$ python -q
>>> import numpy as np
>>> from numpy import linalg as LA
>>> np.set_printoptions(suppress=True, linewidth=100)
>>> rnd = lambda a: np.round(a, 1) + 0
>>> K = np.array([[0, 5, 0, 2, 0],
...     [0, 0, 4, 0, 0],
...     [0, 0, 0, 3, 0],
...     [0, 0, 0, 0, 0],
...     [0, 0, 0, 0, 0]])
>>> print(rnd(LA.det(K)))
0.0
>>> print((K + K.T) / 2)
[[0.  2.5 0.  1.  0. ]
 [2.5 0.  2.  0.  0. ]
 [0.  2.  0.  1.5 0. ]
 [1.  0.  1.5 0.  0. ]
 [0.  0.  0.  0.  0. ]]
>>> print((K - K.T) / 2)
[[ 0.   2.5  0.   1.   0. ]
 [-2.5  0.   2.   0.   0. ]
 [ 0.  -2.   0.   1.5  0. ]
 [-1.   0.  -1.5  0.   0. ]
 [ 0.   0.   0.   0.   0. ]]
>>> print(np.trace(K))
0
>>> print(rnd(np.abs(LA.eigvals(K)).max()))
0.0
>>> print(K @ K)
[[ 0  0 20  0  0]
 [ 0  0  0 12  0]
 [ 0  0  0  0  0]
 [ 0  0  0  0  0]
 [ 0  0  0  0  0]]
>>> rk = LA.matrix_rank(K)
>>> print(rk)
3
>>> null = LA.svd(K)[2][rk:].T
>>> print(null @ null.T)
[[1. 0. 0. 0. 0.]
 [0. 0. 0. 0. 0.]
 [0. 0. 0. 0. 0.]
 [0. 0. 0. 0. 0.]
 [0. 0. 0. 0. 1.]]
>>> print([int(LA.matrix_rank(np.delete(K, i, axis=0))) for i in range(5)])
[2, 2, 2, 3, 3]
>>> print([int(LA.matrix_rank(K[:, :j + 1])) for j in range(5)])
[0, 1, 2, 3, 3]
>>> print(LA.matrix_rank(K.T @ K), LA.matrix_rank(K @ K.T))
3 3
>>> print(K @ null)
[[0. 0.]
 [0. 0.]
 [0. 0.]
 [0. 0.]
 [0. 0.]]
>>> U, s, VT = LA.svd(K)
>>> print(np.argmax(s[:-1] / (s[1:] + 1e-6)) + 1)
3
>>> other = U[:, :3] @ np.diag(s[:3]) @ VT[:3]
>>> print(LA.matrix_rank(other))
3
>>> print(rnd(np.abs(K - other).max()))
0.0
>>> print(rnd(K @ LA.pinv(K) @ K))
[[0. 5. 0. 2. 0.]
 [0. 0. 4. 0. 0.]
 [0. 0. 0. 3. 0.]
 [0. 0. 0. 0. 0.]
 [0. 0. 0. 0. 0.]]
>>> print(np.allclose(K[:-1].T @ LA.lstsq(K[:-1].T, K[-1])[0], K[-1]))
True
>>> print(rnd(np.trace(LA.pinv(K) @ K)))
3.0
>>> F = np.load("arr.npy")
>>> print(F)
[[ 2  7  1  2  2  8  8]
 [ 7 30  9  7  7 25 28]
 [ 1  9 17  1  1  3 15]
 [ 2  7  1  2  2  8  8]
 [ 2  7  1  2  2  8  8]
 [ 8 25  3  8  8 34 34]
 [ 8 28 15  8  8 34 43]]
>>> r0, v = F[3], F[1]
>>> print(r0 @ r0)
190
>>> print(r0 @ v)
685
>>> pr = (r0 @ v) / (r0 @ r0) * r0
>>> print(np.outer(r0, v))
[[ 14  60  18  14  14  50  56]
 [ 49 210  63  49  49 175 196]
 [  7  30   9   7   7  25  28]
 [ 14  60  18  14  14  50  56]
 [ 14  60  18  14  14  50  56]
 [ 56 240  72  56  56 200 224]
 [ 56 240  72  56  56 200 224]]
>>> print(rnd(v - pr))
[-0.2  4.8  5.4 -0.2 -0.2 -3.8 -0.8]
>>> print(rnd(pr))
[ 7.2 25.2  3.6  7.2  7.2 28.8 28.8]
>>> print(rnd((v - pr) @ r0))
0.0
>>> vals, V = LA.eigh(F)
>>> print(rnd(V.T @ F @ V))
[[  0.    0.    0.    0.    0.    0.    0. ]
 [  0.    0.    0.    0.    0.    0.    0. ]
 [  0.    0.    0.    0.    0.    0.    0. ]
 [  0.    0.    0.    0.    0.    0.    0. ]
 [  0.    0.    0.    0.    8.3   0.    0. ]
 [  0.    0.    0.    0.    0.   18.5   0. ]
 [  0.    0.    0.    0.    0.    0.  103.2]]
>>> print(np.abs(V[:, -1]).round(6).argmax())
6
>>> print(rnd(np.abs(V[:, -1])))
[0.1 0.5 0.2 0.1 0.1 0.5 0.6]
>>> print(rnd(LA.eigvalsh(F + 5 * np.eye(7))))
[  5.    5.    5.    5.   13.3  23.5 108.2]
>>> rk = LA.matrix_rank(F)
>>> print(rk)
3
>>> null = LA.svd(F)[2][rk:].T
>>> print(rnd(null @ null.T))
[[ 1.  -0.1  0.1  0.   0.  -0.1  0. ]
 [-0.1  0.1 -0.1 -0.1 -0.1  0.   0.1]
 [ 0.1 -0.1  0.2  0.1  0.1  0.3 -0.3]
 [ 0.  -0.1  0.1  1.   0.  -0.1  0. ]
 [ 0.  -0.1  0.1  0.   1.  -0.1  0. ]
 [-0.1  0.   0.3 -0.1 -0.1  0.4 -0.4]
 [ 0.   0.1 -0.3  0.   0.  -0.4  0.4]]
>>> print(np.allclose(F @ null, 0))
True
>>> print([int(LA.matrix_rank(F[:, :j + 1])) for j in range(7)])
[1, 2, 3, 3, 3, 3, 3]
